$ python -q
>>> import numpy as np
>>> import numpy.linalg as la
>>> np.set_printoptions(precision=2, suppress=True, linewidth=160, legacy="1.25")
>>> arr = np.array([[0, 0, 0, 0, 0, 1],
...     [1, 0, 0, 0, 0, 0],
...     [0, 0, 0, 1, 0, 0],
...     [0, 1, 0, 0, 0, 0],
...     [0, 0, 1, 0, 0, 0],
...     [0, 0, 0, 0, 1, 0]])
>>> arr
array([[0, 0, 0, 0, 0, 1],
       [1, 0, 0, 0, 0, 0],
       [0, 0, 0, 1, 0, 0],
       [0, 1, 0, 0, 0, 0],
       [0, 0, 1, 0, 0, 0],
       [0, 0, 0, 0, 1, 0]])
>>> rng = np.random.default_rng(78697)
>>> z = rng.permutation(6)
>>> z
array([1, 5, 2, 0, 3, 4])
>>> A2 = arr[z][:, z]
>>> np.allclose(A2, arr)
False
>>> round(float(la.det(A2)), 2), round(la.det(arr[z]), 2)
(-1.0, -1.0)
>>> arr.shape
(6, 6)
>>> arr.mean(axis=0)
array([0.17, 0.17, 0.17, 0.17, 0.17, 0.17])
>>> np.sort(np.abs(la.eigvals(arr)))[::-1]
array([1., 1., 1., 1., 1., 1.])
>>> la.matrix_power(arr, 100)
array([[0, 0, 0, 1, 0, 0],
       [0, 0, 1, 0, 0, 0],
       [0, 0, 0, 0, 0, 1],
       [0, 0, 0, 0, 1, 0],
       [1, 0, 0, 0, 0, 0],
       [0, 1, 0, 0, 0, 0]])
>>> pr = np.eye(6)[1]
>>> for _ in range(5):
...     pr = pr @ arr
...     print(pr.round(2))
... 
[1. 0. 0. 0. 0. 0.]
[0. 0. 0. 0. 0. 1.]
[0. 0. 0. 0. 1. 0.]
[0. 0. 1. 0. 0. 0.]
[0. 0. 0. 1. 0. 0.]
>>> X = np.load("mat.npy")
>>> X
array([[ 8, -9,  0,  0],
       [-1,  0,  0,  0],
       [ 0,  0,  8, -9],
       [ 0,  0, -1,  0]])
>>> round(np.log10(la.cond(X)))
1
>>> round(la.norm(X, 2) / la.norm(X), 2)
0.71
>>> la.cond(X) > 100
False
>>> Q, V = la.qr(X[:, :1])[0], la.qr(X[:, 1:])[0]
>>> sigma = la.svd(Q.T @ V, compute_uv=False)
>>> round(la.norm(Q @ Q.T - V @ V.T, 2), 2)
1.0
>>> np.degrees(np.arccos(sigma.clip(0, 1)))
array([7.13])
>>> sigma
array([0.99])
>>> (sigma > 0.9).sum()
1
>>> A2 = np.array([[4, 5, -4, -5, -3, 5],
...     [3, 0, -3, -5, 3, -3],
...     [3, 2, -5, 1, -5, -5],
...     [-2, 0, -2, 2, 5, -5]])
>>> J = A2.T @ A2
>>> J
array([[ 38,  26, -36, -36, -28,   6],
       [ 26,  29, -30, -23, -25,  15],
       [-36, -30,  54,  26,  18,  24],
       [-36, -23,  26,  55,   5, -25],
       [-28, -25,  18,   5,  68, -24],
       [  6,  15,  24, -25, -24,  84]])
>>> J @ la.pinv(J) @ J
array([[ 38.,  26., -36., -36., -28.,   6.],
       [ 26.,  29., -30., -23., -25.,  15.],
       [-36., -30.,  54.,  26.,  18.,  24.],
       [-36., -23.,  26.,  55.,   5., -25.],
       [-28., -25.,  18.,   5.,  68., -24.],
       [  6.,  15.,  24., -25., -24.,  84.]])
>>> np.round(np.trace(la.pinv(J) @ J), 2)
4.0
>>> Uu, sigma, Vh = la.svd(J)
>>> np.argmax(sigma[:-1] / (sigma[1:] + 1e-6)) + 1
4
>>> A2 = Uu[:, :4] @ np.diag(sigma[:4]) @ Vh[:4]
>>> la.matrix_rank(A2)
4
>>> la.matrix_rank(J, rtol=0.05)
4
>>> round(np.abs(J - A2).max(), 2)
0.0
>>> x = np.array([3, 1, 0, 2, -2, 1])
>>> h1 = np.maximum(J @ x, 0)
>>> h1
array([130, 126,   0,   0,   0, 115])
>>> np.tanh(J @ x)
array([ 1.,  1., -1., -1., -1.,  1.])
>>> Uu, sigma, Vh = la.svd(J)
>>> V = Vh[:(sigma > 1e-8).sum()]
>>> x = J[0] + 5 * J[5] + rng.integers(2) * np.eye(6)[5]
>>> x
array([  68.,  101.,   84., -161., -148.,  426.])
>>> np.allclose(V.T @ V @ x, x)
True
>>> K = np.load("data.npy")
>>> K
array([[ 1.93,  0.6 , -0.44,  0.77, -1.05, -4.25,  1.4 ,  0.49, -0.9 ,  2.73, -0.25,  0.34,  0.7 ,  0.56, -0.63],
       [ 0.81, -0.33,  1.33, -0.83, -1.88, -7.33,  1.7 ,  1.22,  2.09,  0.66, -2.71,  0.94,  1.43,  1.33,  0.57],
       [-1.68, -3.39, -0.3 , -7.63,  1.08, -5.47, -1.95,  2.97,  0.72, -1.2 , -6.71,  5.09,  4.09,  0.49,  2.91],
       [-2.05, -0.44,  1.34,  2.33,  0.68,  3.69, -1.04, -0.5 ,  0.99, -1.71, -0.22, -1.55, -0.12, -0.73,  0.44],
       [ 2.22, -0.65, -0.66, -4.73, -1.59, -8.04,  1.11,  1.72, -0.35,  1.8 , -2.96,  2.7 ,  1.71,  1.5 ,  0.93],
       [-1.31,  0.17,  0.52, -0.34, -0.23,  0.29, -0.63,  0.09,  1.18, -1.43, -0.14,  0.54, -0.2 , -0.15,  0.5 ],
       [-0.71, -0.46,  0.99,  2.99,  0.98,  3.99, -0.15, -0.7 ,  0.52, -0.92,  0.92, -2.06, -0.47, -0.63, -0.06]])
>>> th = np.radians(60)
>>> Rm = np.eye(15)
>>> Rm[14, 14] = Rm[3, 3] = np.cos(th)
>>> Rm[14, 3], Rm[3, 14] = -np.sin(th), np.sin(th)
>>> A2 = K @ Rm.T
>>> la.svd(K, compute_uv=False), la.svd(A2, compute_uv=False)
(array([20.  , 10.  ,  5.  ,  2.5 ,  1.25,  0.63,  0.32]), array([20.  , 10.  ,  5.  ,  2.5 ,  1.25,  0.63,  0.32]))
>>> np.abs(A2 - K).max(axis=0)
array([0.  , 0.  , 0.  , 6.34, 0.  , 0.  , 0.  , 0.  , 0.  , 0.  , 0.  , 0.  , 0.  , 0.  , 5.15])
>>> A2
array([[ 1.93,  0.6 , -0.44, -0.16, -1.05, -4.25,  1.4 ,  0.49, -0.9 ,  2.73, -0.25,  0.34,  0.7 ,  0.56, -0.98],
       [ 0.81, -0.33,  1.33,  0.08, -1.88, -7.33,  1.7 ,  1.22,  2.09,  0.66, -2.71,  0.94,  1.43,  1.33,  1.  ],
       [-1.68, -3.39, -0.3 , -1.29,  1.08, -5.47, -1.95,  2.97,  0.72, -1.2 , -6.71,  5.09,  4.09,  0.49,  8.06],
       [-2.05, -0.44,  1.34,  1.55,  0.68,  3.69, -1.04, -0.5 ,  0.99, -1.71, -0.22, -1.55, -0.12, -0.73, -1.8 ],
       [ 2.22, -0.65, -0.66, -1.56, -1.59, -8.04,  1.11,  1.72, -0.35,  1.8 , -2.96,  2.7 ,  1.71,  1.5 ,  4.56],
       [-1.31,  0.17,  0.52,  0.26, -0.23,  0.29, -0.63,  0.09,  1.18, -1.43, -0.14,  0.54, -0.2 , -0.15,  0.54],
       [-0.71, -0.46,  0.99,  1.44,  0.98,  3.99, -0.15, -0.7 ,  0.52, -0.92,  0.92, -2.06, -0.47, -0.63, -2.62]])
>>> np.allclose(K @ K.T, A2 @ A2.T)
True
>>> def softmax(z):
...     e = np.exp(z - z.max(axis=-1, keepdims=True))
...     return e / e.sum(axis=-1, keepdims=True)
... 
>>> softmax(J).sum(axis=1)
array([1., 1., 1., 1., 1., 1.])
>>> scores = J @ J.T / np.sqrt(6)
>>> np.round(softmax(scores + np.triu(np.full(scores.shape, -np.inf), 1)), 2) + 0
array([[1., 0., 0., 0., 0., 0.],
       [1., 0., 0., 0., 0., 0.],
       [0., 0., 1., 0., 0., 0.],
       [0., 0., 0., 1., 0., 0.],
       [0., 0., 0., 0., 1., 0.],
       [0., 0., 0., 0., 0., 1.]])
>>> softmax(scores).round(6).argmax(axis=1)
array([0, 0, 2, 3, 4, 5])
>>> np.round(softmax(scores), 2) + 0
array([[1., 0., 0., 0., 0., 0.],
       [1., 0., 0., 0., 0., 0.],
       [0., 0., 1., 0., 0., 0.],
       [0., 0., 0., 1., 0., 0.],
       [0., 0., 0., 0., 1., 0.],
       [0., 0., 0., 0., 0., 1.]])
>>> softmax(scores)[1] @ J
array([ 38.,  26., -36., -36., -28.,   6.])
>>> ev, V = la.eigh(J)
>>> x = np.array([4, 5, 4, -5, -1, -4])
>>> x @ J @ x
2850
>>> blk = np.stack([K, -1 * K, K[::-1]])
>>> blk.shape
(3, 7, 15)
>>> (blk @ K.T).shape
(3, 7, 7)
>>> mat = np.load("layer15.npy")
>>> mat
array([[ 2,  2,  2,  2,  2,  2,  2,  2,  2,  2,  2,  2,  2],
       [ 2,  4,  4,  4,  4,  4,  4,  4,  4,  4,  4,  4,  4],
       [ 2,  4,  6,  6,  6,  6,  6,  6,  6,  6,  6,  6,  6],
       [ 2,  4,  6,  8,  8,  8,  8,  8,  8,  8,  8,  8,  8],
       [ 2,  4,  6,  8, 10, 10, 10, 10, 10, 10, 10, 10, 10],
       [ 2,  4,  6,  8, 10, 12, 12, 12, 12, 12, 12, 12, 12],
       [ 2,  4,  6,  8, 10, 12, 14, 14, 14, 14, 14, 14, 14],
       [ 2,  4,  6,  8, 10, 12, 14, 16, 16, 16, 16, 16, 16],
       [ 2,  4,  6,  8, 10, 12, 14, 16, 18, 18, 18, 18, 18],
       [ 2,  4,  6,  8, 10, 12, 14, 16, 18, 20, 20, 20, 20],
       [ 2,  4,  6,  8, 10, 12, 14, 16, 18, 20, 22, 22, 22],
       [ 2,  4,  6,  8, 10, 12, 14, 16, 18, 20, 22, 24, 24],
       [ 2,  4,  6,  8, 10, 12, 14, 16, 18, 20, 22, 24, 26]])
>>> x = np.ones(13)
>>> for _ in range(6):
...     x = mat @ x
...     x /= la.norm(x)
...     print(round(x @ mat @ x, 2))
... 
147.7
147.89
147.89
147.89
147.89
147.89
>>> round(la.eigvalsh(mat)[-1], 2)
147.89
>>> M = np.load("m.npy")
>>> M
array([[-8.78, -5.77, -1.72,  0.91],
       [-9.15, -6.07, -2.45,  1.12],
       [-9.3 , -5.94, -1.87,  1.28],
       [-8.89, -6.32, -1.79,  1.14],
       [-9.03, -6.08, -2.16,  0.12],
       [-9.07, -6.45, -2.06,  0.74],
       [-9.03, -6.35, -2.06,  0.67],
       [-9.46, -5.91, -2.14,  1.4 ],
       [-8.86, -6.51, -2.18,  1.21],
       [-8.9 , -5.92, -1.82,  0.87],
       [-9.03, -5.68, -1.73,  1.5 ],
       [-8.89, -6.26, -2.27,  1.32],
       [-8.52, -6.08, -2.17,  1.27],
       [-9.35, -2.54,  7.59,  8.43],
       [-8.72, -2.08,  8.27,  8.62],
       [-8.66, -2.55,  7.8 ,  8.78],
       [-8.99, -1.48,  7.87,  8.17],
       [-9.03, -2.07,  7.83,  9.45],
       [-8.92, -1.94,  7.98,  8.94],
       [-8.58, -1.82,  8.53,  8.62],
       [-8.68, -1.7 ,  8.09,  8.22],
       [-8.95, -2.24,  7.8 ,  8.56],
       [-8.74, -2.42,  7.98,  9.5 ],
       [-8.52, -2.07,  8.06,  8.62],
       [-8.97, -2.04,  8.32,  9.  ],
       [-8.68, -2.15,  8.4 ,  8.37]])
>>> gram = np.cov(M, rowvar=False)
>>> round(np.corrcoef(M[:, 0], M[:, 2])[0, 1], 2)
0.36
>>> M.std(axis=0)
array([0.24, 2.03, 5.04, 3.85])
>>> np.median(M, axis=0)
array([-8.91, -4.12,  2.94,  4.83])
>>> np.polyfit(M[:, 0], M[:, 2], 1)
array([ 7.64, 71.08])
>>> gram
array([[ 0.06,  0.17,  0.45,  0.32],
       [ 0.17,  4.28, 10.55,  8.  ],
       [ 0.45, 10.55, 26.44, 20.09],
       [ 0.32,  8.  , 20.09, 15.45]])
>>> Uu, sigma, Vh = la.svd(M)
>>> np.argmax(sigma[:-1] / (sigma[1:] + 1e-6)) + 1
2
>>> A2 = Uu[:, :2] @ np.diag(sigma[:2]) @ Vh[:2]
>>> la.matrix_rank(A2)
2
>>> np.round(la.norm(M - A2) / la.norm(M), 2)
0.03
>>> la.matrix_rank(M, rtol=0.05)
2
>>> cent = M[[25, 16]].astype(float)
>>> for _ in range(7):
...     z = la.norm(M[:, None] - cent, axis=-1).argmin(axis=1)
...     cent = np.array([M[z == j].mean(axis=0) for j in range(2)])
... 
>>> z
array([1, 1, 1, 1, 1, 1, 1, 1, 1, 1, 1, 1, 1, 0, 0, 0, 0, 0, 0, 0, 0, 0, 0, 0, 0, 0])
>>> cent[1] - cent[0]
array([ -0.16,  -4.02, -10.07,  -7.67])
>>> A2 = np.c_[M[:, :3] @ np.array([[1, 1, 2], [0, 2, 0], [0, 1, 1]]), np.array([7, -8, 2, -4, -5, 8, 7, -4, -8, 8, -4, -7, -4, 2, -8, 0, -7, 0, 6, -3, -7, 6, -7, 4, 3, -2])]
>>> A2
array([[ -8.78, -22.04, -19.28,   7.  ],
       [ -9.15, -23.74, -20.75,  -8.  ],
       [ -9.3 , -23.05, -20.47,   2.  ],
       [ -8.89, -23.32, -19.57,  -4.  ],
       [ -9.03, -23.35, -20.22,  -5.  ],
       [ -9.07, -24.03, -20.2 ,   8.  ],
       [ -9.03, -23.79, -20.12,   7.  ],
       [ -9.46, -23.42, -21.06,  -4.  ],
       [ -8.86, -24.06, -19.9 ,  -8.  ],
       [ -8.9 , -22.56, -19.62,   8.  ],
       [ -9.03, -22.12, -19.79,  -4.  ],
       [ -8.89, -23.68, -20.05,  -7.  ],
       [ -8.52, -22.85, -19.21,  -4.  ],
       [ -9.35,  -6.84, -11.11,   2.  ],
       [ -8.72,  -4.61,  -9.17,  -8.  ],
       [ -8.66,  -5.96,  -9.52,   0.  ],
       [ -8.99,  -4.08, -10.11,  -7.  ],
       [ -9.03,  -5.34, -10.23,   0.  ],
       [ -8.92,  -4.82,  -9.86,   6.  ],
       [ -8.58,  -3.69,  -8.63,  -3.  ],
       [ -8.68,  -3.99,  -9.27,  -7.  ],
       [ -8.95,  -5.63, -10.1 ,   6.  ],
       [ -8.74,  -5.6 ,  -9.5 ,  -7.  ],
       [ -8.52,  -4.6 ,  -8.98,   4.  ],
       [ -8.97,  -4.73,  -9.62,   3.  ],
       [ -8.68,  -4.58,  -8.96,  -2.  ]])
>>> la.norm(la.qr(M)[0].T @ A2, axis=0) ** 2 / ((A2 ** 2).sum(axis=0) + 1e-12)
array([1.  , 1.  , 1.  , 0.08])
>>> np.round(la.lstsq(M, A2[:, 0])[0], 2) + 0
array([1., 0., 0., 0.])
